$ python -q
>>> import numpy as np
>>> np.set_printoptions(precision=1, suppress=True, linewidth=140)
>>> rnd = lambda a: np.round(a, 1) + 0
>>> feats = np.loadtxt("arr.csv", delimiter=",")
>>> print(feats)
[[ 1.   3.8 -0.3]
 [-1.4  2.4 -4.3]
 [ 4.3 -0.9  1.4]
 [-6.  -1.  -5.6]]
>>> M2 = np.array([[1, 1, 2], [1, 5, 1]])
>>> basis = np.kron(M2, feats)
>>> print(rnd(np.linalg.norm(basis, 2)), rnd(np.linalg.norm(M2, 2) * np.linalg.norm(feats, 2)))
54.6 54.6
>>> M2 = feats / np.sqrt((feats ** 2).mean(axis=1, keepdims=True))
>>> print(rnd(M2[3]))
[-1.3 -0.2 -1.2]
>>> print(np.linalg.matrix_rank(feats - feats.mean(axis=1, keepdims=True)))
2
>>> def softmax(z):
...     e = np.exp(z - z.max(axis=-1, keepdims=True))
...     return e / e.sum(axis=-1, keepdims=True)
... 
>>> print(rnd(softmax(feats[0] + -1)))
[0.1 0.9 0. ]
>>> scores = feats @ feats.T / np.sqrt(3)
>>> print(rnd(softmax(scores + np.triu(np.full(scores.shape, -np.inf), 1))))
[[1. 0. 0. 0.]
 [0. 1. 0. 0.]
 [0. 0. 1. 0.]
 [0. 0. 0. 1.]]
>>> print(rnd(softmax(scores)[0] @ feats))
[ 0.9  3.8 -0.4]
>>> print(softmax(scores).round(6).argmax(axis=1))
[0 3 2 3]
>>> P = feats @ np.linalg.solve(feats.T @ feats, feats.T)
>>> print(rnd(np.diag(P)))
[0.7 0.7 0.9 0.8]
>>> print(np.linalg.matrix_rank(np.eye(4) - P))
1
>>> print(rnd(np.trace(P)))
3.0
>>> O = feats.astype(float).copy()
>>> for j in range(3):
...     O[:, j] -= O[:, :j] @ (O[:, :j].T @ O[:, j])
...     O[:, j] /= np.linalg.norm(O[:, j])
... 
>>> print(rnd(O.T @ O))
[[1. 0. 0.]
 [0. 1. 0.]
 [0. 0. 1.]]
>>> print(rnd(O))
[[ 0.1  0.8  0.1]
 [-0.2  0.5 -0.6]
 [ 0.6 -0.2 -0.7]
 [-0.8 -0.2 -0.3]]
>>> print(rnd(O.T @ feats))
[[ 7.6  0.3  6. ]
 [ 0.   4.7 -2. ]
 [ 0.   0.   3.5]]
>>> X = np.load("sample4.npy")
>>> print(X)
[[ 2 -1  7  4]
 [ 2 -1  7  4]
 [ 2 -1  7  4]
 [ 0 -3  5  2]]
>>> print(np.abs(np.diag(np.linalg.qr(X)[1])) > 1e-9)
[ True  True False False]
>>> print(np.unique(X.round(6), axis=0).shape)
(2, 4)
>>> print(rnd(X @ np.linalg.pinv(X) @ X))
[[ 2. -1.  7.  4.]
 [ 2. -1.  7.  4.]
 [ 2. -1.  7.  4.]
 [ 0. -3.  5.  2.]]
>>> M2 = np.array([[7, 1], [7, 7], [0, 6]])
>>> K = np.kron(np.eye(3, dtype=int), M2)
>>> print(K)
[[7 1 0 0 0 0]
 [7 7 0 0 0 0]
 [0 6 0 0 0 0]
 [0 0 7 1 0 0]
 [0 0 7 7 0 0]
 [0 0 0 6 0 0]
 [0 0 0 0 7 1]
 [0 0 0 0 7 7]
 [0 0 0 0 0 6]]
>>> blk = np.stack([K, -1 * K, K[::-1]])
>>> print(blk.sum(axis=0))
[[0 0 0 0 0 6]
 [0 0 0 0 7 7]
 [0 0 0 0 7 1]
 [0 0 0 6 0 0]
 [0 0 7 7 0 0]
 [0 0 7 1 0 0]
 [0 6 0 0 0 0]
 [7 7 0 0 0 0]
 [7 1 0 0 0 0]]
>>> print((blk @ K.T).shape)
(3, 9, 9)
>>> print(np.einsum("bij,cij->bc", blk, blk))
[[ 552 -552  110]
 [-552  552 -110]
 [ 110 -110  552]]
>>> print(np.linalg.matrix_rank(blk.reshape(3, -1)))
2
>>> x0 = np.array([3, 1, 4, -2, 1, -1])
>>> target = K @ x0
>>> print(rnd(np.linalg.lstsq(K, target)[0]))
[ 3.  1.  4. -2.  1. -1.]
>>> print(rnd(np.linalg.solve(K.T @ K, K.T @ target)))
[ 3.  1.  4. -2.  1. -1.]
>>> rng = np.random.default_rng(69)
>>> target = target + 0.3 * rng.normal(size=9)
>>> print(rnd(target))
[ 22.2  28.1   6.8  25.7  13.5 -11.7   6.3  -0.2  -6. ]
>>> beta, *_ = np.linalg.lstsq(K, target)
>>> print([round(float(np.linalg.norm(np.linalg.solve(K.T @ K + lam * np.eye(6), K.T @ target))), 2) for lam in (0, 1, 10, 100)])
[5.61, 5.5, 4.71, 2.32]
>>> arr = np.array([[-6.0, 0.0, 0.0], [0.0, -2.0, -1.0], [0.0, 1.0, -3.0]])
>>> M2 = np.linalg.inv(arr)
>>> print(np.allclose(M2, arr.T))
False
>>> print((np.abs(M2) > 1e-9).astype(int))
[[1 0 0]
 [0 1 1]
 [0 1 1]]
>>> print(rnd(np.linalg.inv(M2)))
[[-6.  0.  0.]
 [ 0. -2. -1.]
 [ 0.  1. -3.]]
>>> print(rnd(np.linalg.cond(arr)))
2.7
>>> print(np.linalg.matrix_rank(arr))
3
>>> print(np.diff(arr, axis=0))
[[ 6. -2. -1.]
 [ 0.  3. -2.]]
>>> print(rnd(np.linalg.norm(arr)))
7.1
>>> print(rnd(np.linalg.svd(arr, compute_uv=False)))
[6.  3.2 2.2]
>>> np.zeros(3, 3)
Traceback (most recent call last):
  File "<python-input-58>", line 1, in <module>
    np.zeros(3, 3)
    ~~~~~~~~^^^^^^
TypeError: Cannot interpret '3' as a data type
>>> print(arr.shape)
(3, 3)
>>> print(np.abs(arr).max())
6.0
>>> print(np.unravel_index(np.abs(arr).argmax(), arr.shape))
(np.int64(0), np.int64(0))
>>> print(arr.sum(axis=0))
[-6. -1. -4.]
>>> O, r_ = np.linalg.qr(arr)
>>> print(rnd(np.trace(O @ O.T)))
3.0
>>> print(rnd(np.linalg.eigvals(arr)))
[-2.5+0.9j -2.5-0.9j -6. +0.j ]
>>> print(rnd(np.linalg.det(arr[::-1])))
42.0
>>> print(np.einsum("ii->", arr))
-11.0
>>> print(rnd(np.poly(arr)))
[ 1. 11. 37. 42.]
>>> A = np.eye(4, dtype=int)[rng.permutation(4)] * np.array([0, 2, 1, 1])
>>> print(A)
[[0 2 0 0]
 [0 0 0 0]
 [0 0 0 1]
 [0 0 1 0]]
>>> x0 = np.array([0, 0, 1, 1])
>>> print(A @ x0)
[0 0 1 1]
>>> print(A @ (2 * x0))
[0 0 2 2]
>>> print(np.sign((A @ x0).round(6)))
[0 0 1 1]
>>> print(A @ np.ones(4))
[2. 0. 1. 1.]
>>> print(A @ np.eye(4)[0])
[0. 0. 0. 0.]
>>> print(np.allclose(A[:-1].T @ np.linalg.lstsq(A[:-1].T, A[-1])[0], A[-1]))
False
>>> print(np.unique(A.round(6), axis=0).shape)
(4, 4)
>>> print(np.linalg.lstsq(A[:-1].T, A[-1])[2])
2
>>> print(rnd(np.trace(np.linalg.pinv(A) @ A)))
3.0
>>> print(rnd(np.linalg.norm(A, 2) / np.linalg.norm(A)))
0.8
>>> print([round(float(x), 1) for x in np.linalg.svd(A, compute_uv=False)[:3]])
[2.0, 1.0, 1.0]
>>> M2 = np.array([[0]])
>>> basis = np.array([[1, 1, 0], [-2, -2, 0], [-2, -1, 0]])
>>> J = np.block([[M2, np.zeros((1, 3))], [np.zeros((3, 1)), basis]])
>>> print(J)
[[ 0.  0.  0.  0.]
 [ 0.  1.  1.  0.]
 [ 0. -2. -2.  0.]
 [ 0. -2. -1.  0.]]
>>> print(np.allclose(J[:-1].T @ np.linalg.lstsq(J[:-1].T, J[-1])[0], J[-1]))
False
>>> print(rnd(J @ np.linalg.pinv(J) @ J))
[[ 0.  0.  0.  0.]
 [ 0.  1.  1.  0.]
 [ 0. -2. -2.  0.]
 [ 0. -2. -1.  0.]]
>>> try:
...     np.linalg.inv(J)
... except np.linalg.LinAlgError as e:
...     print("failed:", e)
... 
failed: Singular matrix
>>> print(np.abs(np.diag(np.linalg.qr(J)[1])) > 1e-9)
[False  True  True False]
>>> print(np.linalg.lstsq(J[:-1].T, J[-1])[2])
1
>>> print(rnd(np.linalg.det(J)))
0.0
>>> print((J != 0).astype(int))
[[0 0 0 0]
 [0 1 1 0]
 [0 1 1 0]
 [0 1 1 0]]
>>> print(rnd(np.sort(np.linalg.eigvals(J).real)))
[-1.  0.  0.  0.]
>>> M2 = np.array([[-8, 7], [-7, 9]])
>>> basis = np.kron(M2, X)
>>> print(rnd(np.linalg.norm(basis, 2)), rnd(np.linalg.norm(M2, 2) * np.linalg.norm(X, 2)))
241.0 241.0
>>> m1 = np.load("test10.npy")
>>> print(m1)
[[ 7 -1  2]
 [-7 -9 -2]
 [-9  6 -9]
 [ 0  9 -9]]
>>> print(m1.sum(axis=1))
[  8 -18 -12   0]
>>> print(np.diff(m1, axis=0))
[[-14  -8  -4]
 [ -2  15  -7]
 [  9   3   0]]
>>> print(np.abs(m1).max())
9
>>> m1[:, 3]
Traceback (most recent call last):
  File "<python-input-103>", line 1, in <module>
    m1[:, 3]
    ~~^^^^^^
IndexError: index 3 is out of bounds for axis 1 with size 3
>>> print(m1 - m1[0])
[[  0   0   0]
 [-14  -8  -4]
 [-16   7 -11]
 [ -7  10 -11]]
>>> print(np.linalg.matrix_rank(m1))
3
>>> print(rnd(np.linalg.norm(m1)))
23.4
>>> print(rnd(np.linalg.svd(m1, compute_uv=False)))
[18.5 13.8  4.1]
>>> cov = m1.T @ m1
>>> print(cov)
[[ 179    2  109]
 [   2  199 -119]
 [ 109 -119  170]]
>>> print(np.diag(cov))
[179 199 170]
>>> sigma = 3 * 0.9 ** np.arange(3)
>>> data = rng.normal(size=(16, 3)) * rng.permutation(sigma)
>>> print(rnd(data))
[[-1.2  2.1  1.7]
 [-0.4 -1.2  2.7]
 [ 1.3  5.1 -1. ]
 [ 0.3 -1.4  0.7]
 [ 1.6 -0.5  1.7]
 [ 2.1  1.5 -1.7]
 [-2.5  0.5  0.3]
 [ 1.3  1.7 -0.4]
 [ 1.7 -4.3 -2.7]
 [-1.4 -5.4  5.3]
 [ 2.2  1.7 -0.1]
 [ 2.8 -1.4  1.3]
 [ 0.8  2.1 -3.4]
 [-3.3 -3.9 -4. ]
 [-3.5 -2.8 -0.4]
 [-0.2  2.4  0. ]]
>>> labels = data[:, 1] > np.median(data[:, 1])
>>> r0 = data[labels].mean(axis=0) - data[~labels].mean(axis=0)
>>> print(rnd(r0))
[ 0.7  4.7 -1.2]
>>> print(((data - data.mean(axis=0)) @ r0 > 0).astype(int))
[1 0 1 0 0 1 1 1 0 0 1 0 1 0 0 1]
>>> print(labels.astype(int))
[1 0 1 0 0 1 1 1 0 0 1 0 1 0 0 1]
>>> print((((data - data.mean(axis=0)) @ r0 > 0) == labels).mean())
1.0
>>> print(np.argsort(-np.abs(r0).round(6), kind="stable"))
[1 2 0]
